$ python3 -q
>>> import numpy as np
>>> np.set_printoptions(suppress=True, linewidth=120)
>>> rng = np.random.default_rng(658)
>>> th = np.sort(rng.uniform(-2, 2, 20))
>>> J = np.c_[th, th ** 2, th ** 3] @ np.array([[-2, 1, 0], [2, 2, 1], [0, -2, 2]])
>>> J.round(3)
array([[ 11.235,  19.674, -10.511],
       [  9.878,  15.783,  -8.079],
       [  9.132,  13.78 ,  -6.86 ],
       [  7.123,   8.893,  -4.018],
       [  4.99 ,   4.615,  -1.757],
       [  4.188,   3.287,  -1.129],
       [  4.183,   3.279,  -1.125],
       [  0.112,  -0.047,   0.003],
       [ -0.254,   0.187,   0.029],
       [ -0.376,   0.346,   0.095],
       [ -0.496,   0.816,   0.622],
       [ -0.442,   0.967,   1.054],
       [ -0.385,   1.025,   1.359],
       [ -0.375,   1.031,   1.408],
       [  0.193,   0.879,   3.765],
       [  1.906,  -1.446,  10.691],
       [  3.163,  -4.008,  16.166],
       [  3.211,  -4.118,  16.384],
       [  3.414,  -4.584,  17.3  ],
       [  3.985,  -5.963,  19.932]])
>>> cen = J - J.mean(axis=0)
>>> V = np.linalg.svd(cen)[2][:2]
>>> other = cen - cen @ V.T @ V
>>> np.round(np.diag(V.T @ V), 3)
array([0.541, 0.572, 0.887])
>>> np.round(np.cov(cen @ V.T, rowvar=False), 3) + 0
array([[119.124,   0.   ],
       [  0.   ,  17.527]])
>>> print(np.round(other.std(axis=0), 3))
[0.582 0.563 0.289]
>>> E = np.loadtxt("layer14.csv", delimiter=",")
>>> E
array([[0., 1., 1.],
       [1., 0., 0.],
       [1., 0., 0.]])
>>> # columns 1 and 2 are equal
>>> print(np.abs(np.diag(np.linalg.qr(E)[1])) > 1e-9)
[ True  True False]
>>> np.round(E @ np.linalg.pinv(E) @ E, 3) + 0
array([[0., 1., 1.],
       [1., 0., 0.],
       [1., 0., 0.]])
>>> np.allclose(E[:-1].T @ np.linalg.lstsq(E[:-1].T, E[-1])[0], E[-1])
True
>>> np.unique(E.round(6), axis=0).shape
(2, 3)
>>> np.linalg.lstsq(E[:-1].T, E[-1])[2]
np.int32(2)
>>> print(E @ E)
[[2. 0. 0.]
 [0. 1. 1.]
 [0. 1. 1.]]
>>> Lm = np.diag(E.sum(axis=1)) - E
>>> (np.linalg.eigvalsh(Lm) < 1e-8).sum()
np.int64(1)
>>> Lm
array([[ 2., -1., -1.],
       [-1.,  1.,  0.],
       [-1.,  0.,  1.]])
>>> np.linalg.matrix_rank(Lm)
np.int64(2)
>>> other = E + rng.integers(-2, 3, (3, 2)) @ rng.integers(-2, 3, (2, 3))
>>> other
array([[ 4.,  1.,  1.],
       [ 4.,  1., -2.],
       [-4., -1.,  2.]])
>>> print(other - E)
[[ 4.  0.  0.]
 [ 3.  1. -2.]
 [-5. -1.  2.]]
>>> rank = np.linalg.matrix_rank(E)
>>> rank
np.int64(2)
>>> null = np.linalg.svd(E)[2][rank:].T
>>> np.linalg.matrix_rank(E.T @ E), np.linalg.matrix_rank(E @ E.T)
(np.int64(2), np.int64(2))
>>> [int(np.linalg.matrix_rank(np.delete(E, i, axis=0))) for i in range(3)]
[1, 2, 2]
>>> np.round(null @ null.T, 3)
array([[ 0. ,  0. ,  0. ],
       [ 0. ,  0.5, -0.5],
       [ 0. , -0.5,  0.5]])
>>> print(null.shape)
(3, 1)
>>> np.allclose(E @ null, 0)
True
>>> np.round(null[:, 0] / null[np.abs(null[:, 0]).round(6).argmax(), 0], 3)
array([-0.,  1., -1.])
>>> np.round(E @ null, 3) + 0
array([[0.],
       [0.],
       [0.]])
>>> m1 = np.loadtxt("dump.csv", delimiter=",")
>>> m1
array([[32.,  1., -1., -3.],
       [-1., 39.,  3.,  1.],
       [ 1.,  3., 57., -3.],
       [-3., -2.,  0., 33.]])
>>> x = np.array([-1, -1, -1, 2])
>>> target = m1 @ x
>>> coef, lr = np.zeros(4), 1 / np.linalg.norm(m1, 2) ** 2
>>> for i in range(8):
...     coef -= lr * m1.T @ (m1 @ coef - target)
...     if i % 2 == 0: print(i, round(np.linalg.norm(m1 @ coef - target), 3))
... 
0 50.243
2 19.18
4 7.569
6 3.124
>>> coef.round(3)
array([-1.004, -0.995, -1.006,  1.938])
>>> m1 @ m1
array([[1031.,   74.,  -86., -191.],
       [ -71., 1527.,  289.,   66.],
       [  95.,  295., 3257., -270.],
       [-193., -147.,   -3., 1096.]])
>>> np.allclose(m1 @ m1.T, m1.T @ m1)
False
>>> np.trace(m1)
np.float64(161.0)
>>> x = np.array([0, -1, 2, -1])
>>> h = np.maximum(m1 @ x, 0)
>>> h
array([  0.,   0., 114.,   0.])
>>> print(np.maximum(m1 @ (3 * x), 0))
[  0.   0. 342.   0.]
>>> np.maximum(m1 @ x, 0) - np.maximum(-m1 @ x, 0)
array([  0., -34., 114., -31.])
>>> r0 = np.array([-2, -2, 0, 8])
>>> other = m1 + np.outer(r0, np.eye(4)[1])
>>> print(round(np.linalg.det(other) / np.linalg.det(m1), 3), np.round(1 + np.linalg.solve(m1, r0)[1], 3))
0.94 0.94
>>> mat = np.load("m.npy")
>>> mat
array([[3., 2., 0.],
       [2., 3., 2.],
       [0., 2., 7.]])
>>> # equal to its transpose
>>> blk = np.stack([mat, 4 * mat, mat[::-1]])
>>> np.linalg.matrix_rank(blk.reshape(3, -1))
np.int64(2)
>>> A = np.array([[0.2, -0.1, 1.2, 0.9],
...     [0.4, -0.4, -0.9, -1.5],
...     [-0.3, -0.2, -1.7, 0.4],
...     [1.5, 1.1, -0.3, -1.6]])
>>> A[:, 2] *= 20
>>> A
array([[  0.2,  -0.1,  24. ,   0.9],
       [  0.4,  -0.4, -18. ,  -1.5],
       [ -0.3,  -0.2, -34. ,   0.4],
       [  1.5,   1.1,  -6. ,  -1.6]])
>>> # column 2 dominates
>>> proj = np.triu(np.array([[5, 2, 3, 7], [1, 4, 4, 1], [9, 8, 2, 3], [6, 8, 3, 3]]), 1) + np.eye(4)
>>> other = proj @ A @ np.linalg.inv(proj)
>>> round(np.linalg.det(other), 3)
np.float64(-57.034)
>>> np.trace(other), np.round(np.trace(A), 3)
(np.float64(-35.8), np.float64(-35.8))
>>> other.round(3)
array([[  10.6,  -15. , -127.8,  312.1],
       [   0.7,   -1.5, -156.1,  463.4],
       [   4.2,   -5.3,  -43.4,  101.7],
       [   1.5,   -1.9,   -2.9,   -1.5]])
>>> np.linalg.matrix_rank(other)
np.int64(4)
